In [1]: import numpy as np

In [2]: np.set_printoptions(precision=2, suppress=True, linewidth=100, legacy="1.25")

In [3]: def tidy(a):
   ...:     return np.round(a, 2) + 0
   ...: 

In [4]: feats = np.loadtxt("data.csv", delimiter=",")

In [5]: feats
Out[5]: 
array([[0., 0., 0., 0.],
       [0., 0., 0., 1.],
       [0., 0., 0., 1.],
       [0., 1., 1., 0.]])

In [6]: U, sv, VT = np.linalg.svd(feats)

In [7]: V = VT[:(sv > 1e-8).sum()]

In [8]: rng = np.random.default_rng(29849)

In [9]: x0 = feats[3] + 2 * feats[0] + rng.integers(2) * np.eye(4)[3]

In [10]: x0
Out[10]: array([0., 1., 1., 1.])

In [11]: np.linalg.matrix_rank(np.vstack([feats, x0]))
Out[11]: 2

In [12]: tidy(np.linalg.norm(x0 - V.T @ V @ x0))
Out[12]: 0.0

In [13]: tidy(np.diag(V.T @ V))
Out[13]: array([0. , 0.5, 0.5, 1. ])

In [14]: Y = np.array([[-1, -2], [-2, 3]])

In [15]: C = np.kron(Y, feats)

In [16]: C.shape
Out[16]: (8, 8)

In [17]: E = np.loadtxt("block3.csv", delimiter=",")

In [18]: E
Out[18]: 
array([[-0.99, -0.55, -0.99],
       [-0.02,  0.73,  0.65],
       [ 0.96,  0.83,  0.99],
       [-0.96,  0.42, -0.86],
       [-0.93,  0.17, -0.86],
       [ 0.97,  0.75,  0.99],
       [-0.52, -0.03, -0.48],
       [ 0.32,  0.52,  0.65],
       [ 0.52, -0.41,  0.13],
       [-0.98, -0.31, -0.98],
       [-0.99,  0.11, -0.98],
       [ 0.92,  0.6 ,  0.96],
       [-0.99, -0.29, -0.99],
       [ 0.92, -0.51,  0.72],
       [-0.62, -0.02, -0.57],
       [ 0.82, -0.38,  0.57],
       [ 0.69,  0.21,  0.72],
       [-1.  , -0.85, -1.  ],
       [-0.97, -0.07, -0.95],
       [ 0.16, -0.01,  0.13],
       [ 0.35,  0.24,  0.48],
       [-0.99, -0.1 , -0.98],
       [ 0.89,  0.74,  0.97],
       [-0.93,  0.29, -0.82],
       [ 1.  ,  0.45,  1.  ],
       [ 0.97, -0.78,  0.72],
       [ 0.11,  0.19,  0.25],
       [ 0.91, -0.16,  0.82],
       [-0.8 , -0.37, -0.86],
       [-0.77,  0.13, -0.65],
       [ 0.64, -0.72, -0.13],
       [-0.11, -0.19, -0.25],
       [-1.  , -0.45, -1.  ],
       [-0.98, -0.72, -0.99],
       [-0.97,  0.81, -0.72],
       [ 0.39,  0.04,  0.37],
       [ 0.88,  0.52,  0.93],
       [ 0.79,  0.13,  0.78],
       [-0.78, -0.78, -0.95],
       [-1.  , -0.77, -1.  ],
       [ 0.98,  0.52,  0.99],
       [ 0.93, -0.17,  0.86],
       [ 0.96,  0.21,  0.95],
       [-0.63, -0.54, -0.82]])

In [19]: tidy(np.linalg.norm(E, 2))
Out[19]: 7.72

In [20]: tidy(np.linalg.norm(E, 1)), tidy(np.linalg.norm(E, np.inf))
Out[20]: (34.01, 2.85)

In [21]: M = np.load("test17.npy")

In [22]: M
Out[22]: 
array([[ 3,  0,  0,  0,  0,  0],
       [ 0,  0,  0,  0,  1,  0],
       [ 0,  0,  0,  0,  0,  0],
       [ 0,  0,  0,  0,  0,  0],
       [ 0,  0,  0, -1,  0,  0],
       [ 0,  0,  0,  0,  0, -2]])

In [23]: # splits into 4 blocks

In [24]: ang = np.radians(60)

In [25]: Rm = np.eye(6)

In [26]: Rm[3, 3] = Rm[2, 2] = np.cos(ang)

In [27]: Rm[3, 2], Rm[2, 3] = -np.sin(ang), np.sin(ang)

In [28]: tidy(Rm)
Out[28]: 
array([[ 1.  ,  0.  ,  0.  ,  0.  ,  0.  ,  0.  ],
       [ 0.  ,  1.  ,  0.  ,  0.  ,  0.  ,  0.  ],
       [ 0.  ,  0.  ,  0.5 ,  0.87,  0.  ,  0.  ],
       [ 0.  ,  0.  , -0.87,  0.5 ,  0.  ,  0.  ],
       [ 0.  ,  0.  ,  0.  ,  0.  ,  1.  ,  0.  ],
       [ 0.  ,  0.  ,  0.  ,  0.  ,  0.  ,  1.  ]])

In [29]: Y = M @ Rm.T

In [30]: tidy(np.linalg.det(Rm)), np.trace(Rm)
Out[30]: (1.0, 5.0)

In [31]: tidy(Y)
Out[31]: 
array([[ 3.  ,  0.  ,  0.  ,  0.  ,  0.  ,  0.  ],
       [ 0.  ,  0.  ,  0.  ,  0.  ,  1.  ,  0.  ],
       [ 0.  ,  0.  ,  0.  ,  0.  ,  0.  ,  0.  ],
       [ 0.  ,  0.  ,  0.  ,  0.  ,  0.  ,  0.  ],
       [ 0.  ,  0.  , -0.87, -0.5 ,  0.  ,  0.  ],
       [ 0.  ,  0.  ,  0.  ,  0.  ,  0.  , -2.  ]])

In [32]: K = np.array([[1.6, -2.3, -0.5, -1.1, 0.1, -1.0, 0.3, -0.3, -0.6, 1.0],
    ...:     [-2.2, 1.0, -0.7, 0.3, -1.0, 1.2, -1.2, 0.7, 0.8, 0.5],
    ...:     [-0.2, -0.1, 0.6, 0.5, -1.1, 0.6, -0.6, 0.0, -0.3, -1.1],
    ...:     [0.6, -2.6, 0.9, 1.6, 1.1, 1.2, 0.0, -0.9, 1.2, 0.7],
    ...:     [1.5, 1.2, -0.7, -0.6, -0.2, -1.2, 0.4, 1.3, -1.4, -0.6],
    ...:     [0.7, 1.3, -0.7, -0.5, 0.1, -0.7, -2.3, 0.0, -0.2, -2.1],
    ...:     [-1.7, 0.1, 0.9, 0.1, -1.1, 1.4, 1.9, 0.0, -0.6, 1.2]])

In [33]: K[5] = K[3] + 0.3 * rng.normal(size=10)

In [34]: tidy(K)
Out[34]: 
array([[ 1.6 , -2.3 , -0.5 , -1.1 ,  0.1 , -1.  ,  0.3 , -0.3 , -0.6 ,  1.  ],
       [-2.2 ,  1.  , -0.7 ,  0.3 , -1.  ,  1.2 , -1.2 ,  0.7 ,  0.8 ,  0.5 ],
       [-0.2 , -0.1 ,  0.6 ,  0.5 , -1.1 ,  0.6 , -0.6 ,  0.  , -0.3 , -1.1 ],
       [ 0.6 , -2.6 ,  0.9 ,  1.6 ,  1.1 ,  1.2 ,  0.  , -0.9 ,  1.2 ,  0.7 ],
       [ 1.5 ,  1.2 , -0.7 , -0.6 , -0.2 , -1.2 ,  0.4 ,  1.3 , -1.4 , -0.6 ],
       [-0.14, -2.15,  0.92,  1.2 ,  1.69,  0.88, -0.36, -1.52,  1.16,  0.96],
       [-1.7 ,  0.1 ,  0.9 ,  0.1 , -1.1 ,  1.4 ,  1.9 ,  0.  , -0.6 ,  1.2 ]])

In [35]: tidy(np.linalg.svd(K, compute_uv=False))
Out[35]: array([6.13, 4.95, 3.12, 2.15, 1.78, 1.15, 0.46])

In [36]: np.zeros(7, 10)
Traceback (most recent call last):
  Cell In[36], line 1
    np.zeros(7, 10)
TypeError: Cannot interpret '10' as a data type


In [37]: tidy(np.linalg.norm(K))
Out[37]: 9.0

In [38]: tidy(K.sum(axis=0))
Out[38]: array([-0.54, -4.85,  1.42,  2.  , -0.51,  3.08,  0.44, -0.72,  0.26,  2.66])

In [39]: np.linalg.matrix_rank(K)
Out[39]: 7

In [40]: np.linalg.rank(K)
Traceback (most recent call last):
  Cell In[40], line 1
    np.linalg.rank(K)
AttributeError: module 'numpy.linalg' has no attribute 'rank'
